In [1]: import numpy as np

In [2]: np.set_printoptions(precision=2, suppress=True, linewidth=120, sign=" ")

In [3]: F = np.load("run14.npy")

In [4]: F
Out[4]: 
array([[ 7,  2,  7,  3,  4,  5],
       [ 2,  7,  2,  7,  3,  4],
       [ 7,  2,  7,  2,  7,  3],
       [ 3,  7,  2,  7,  2,  7],
       [ 4,  3,  7,  2,  7,  2],
       [ 5,  4,  3,  7,  2,  7]])

In [5]: q, evecs = np.linalg.qr(F[:, :2])[0], np.linalg.qr(F[:, 2:])[0]

In [6]: sigma = np.linalg.svd(q.T @ evecs, compute_uv=False)

In [7]: sigma
Out[7]: array([ 1.  ,  0.93])

In [8]: np.round(np.linalg.norm(q @ q.T - evecs @ evecs.T, 2), 2)
Out[8]: np.float64(1.0)

In [9]: (sigma > 0.9).sum()
Out[9]: np.int64(2)

In [10]: np.degrees(np.arccos(sigma.clip(0, 1)))
Out[10]: array([  4.14,  22.12])

In [11]: mat = np.load("x.npy")

In [12]: mat
Out[12]: 
array([[ 1,  3,  3,  0],
       [ 3,  0,  1,  0],
       [ 1,  0,  1,  0],
       [ 0,  0,  0,  1]])

In [13]: ev, evecs = np.linalg.eig(mat)

In [14]: np.round(mat @ evecs[:, 0] - ev[0] * evecs[:, 0], 2) + 0
Out[14]: array([ 0.,  0.,  0.,  0.])

In [15]: np.sort(np.linalg.eigvals(mat @ mat))
Out[15]: array([  0.26,   1.  ,   7.64,  18.1 ])

In [16]: ev
Out[16]: array([ 4.25, -2.76,  0.51,  1.  ])

In [17]: np.sort(np.linalg.eigvals(mat.T))
Out[17]: array([-2.76,  0.51,  1.  ,  4.25])

In [18]: np.sort(np.linalg.eigvals(np.linalg.inv(mat)))
Out[18]: array([-0.36,  0.24,  1.  ,  1.96])

In [19]: round(np.prod(ev), 2)
Out[19]: np.float64(-6.0)
